$ python3 -q
>>> import numpy as np
>>> from numpy import linalg as LA
>>> np.set_printoptions(precision=2, suppress=True, linewidth=120, sign=" ")
>>> F = np.load("m.npy")
>>> F
array([[ 4,  1,  0,  2,  4,  5,  2,  2],
       [ 1,  0,  0,  1,  2,  1,  1,  2],
       [ 1,  1,  0,  3,  3,  0,  5,  0],
       [ 4,  1,  3,  2,  2,  5,  2,  0],
       [ 5,  5,  0,  5,  0,  4,  4,  5],
       [ 5,  5,  5,  3,  4,  5,  1,  4]])
>>> F[1] @ F[0]
np.int64(25)
>>> LA.norm(F, axis=0)
array([ 9.17,  7.28,  5.83,  7.21,  7.  ,  9.59,  7.14,  7.  ])
>>> round(LA.norm(F, 2), 2)
np.float64(19.26)
>>> np.round(LA.norm(F, "nuc"), 2)
np.float64(38.71)
>>> round(LA.norm(F[1], 1), 2), round(float(LA.norm(F[1], np.inf)), 2)
(np.float64(8.0), 2.0)
>>> round(float(LA.norm(F) ** 2 / LA.norm(F, 2) ** 2), 2)
1.25
>>> C2 = F.T @ F
>>> np.round(LA.eigvalsh(C2)[::-1], 2) + 0
array([ 370.8 ,   39.3 ,   29.87,   13.43,    9.72,    0.87,    0.  ,    0.  ])
>>> C2
array([[ 84,  59,  37,  60,  49,  86,  47,  55],
       [ 59,  53,  28,  47,  29,  55,  34,  47],
       [ 37,  28,  34,  21,  26,  40,  11,  20],
       [ 60,  47,  21,  52,  35,  56,  47,  43],
       [ 49,  29,  26,  35,  49,  52,  33,  28],
       [ 86,  55,  40,  56,  52,  92,  42,  52],
       [ 47,  34,  11,  47,  33,  42,  51,  30],
       [ 55,  47,  20,  43,  28,  52,  30,  49]])
>>> rng = np.random.default_rng(973356)
>>> M2 = F + rng.integers(-2, 3, (6, 5)) @ rng.integers(-2, 3, (5, 8))
>>> M2
array([[  4,  -6,   9,   5,  10,   6,   0,   7],
       [  6,  -6,   7,   1,  14,   5,  -1,  -1],
       [ -3,  13,  -8,   3, -11,  -3,   9,   0],
       [  6,  -2,   5,   1,   6,   7,   1,  -2],
       [  3,  11,   0,   7,  -6,   3,   6,   7],
       [  3,   1,   7,   3,   4,   5,   1,   6]])
>>> LA.matrix_rank(M2 - F, tol=1e-8)
np.int64(5)
>>> vec = np.array([1, -4, 0, 0, -5, -5, 0, 0])
>>> (F * vec).sum(axis=1)
array([-45, -14, -18, -35, -35, -60])
>>> np.sign((F @ vec).round(6))
array([-1, -1, -1, -1, -1, -1])
>>> LA.norm(F @ vec) <= LA.norm(F, 2) * LA.norm(vec) + 1e-9
np.True_
>>> F * vec
array([[  4,  -4,   0,   0, -20, -25,   0,   0],
       [  1,   0,   0,   0, -10,  -5,   0,   0],
       [  1,  -4,   0,   0, -15,   0,   0,   0],
       [  4,  -4,   0,   0, -10, -25,   0,   0],
       [  5, -20,   0,   0,   0, -20,   0,   0],
       [  5, -20,   0,   0, -20, -25,   0,   0]])
>>> F @ (2 * vec)
array([ -90,  -28,  -36,  -70,  -70, -120])
>>> F @ np.eye(8)[1]
array([ 1.,  0.,  1.,  1.,  5.,  5.])
>>> F @ np.ones(8)
array([ 20.,   8.,  13.,  19.,  28.,  32.])
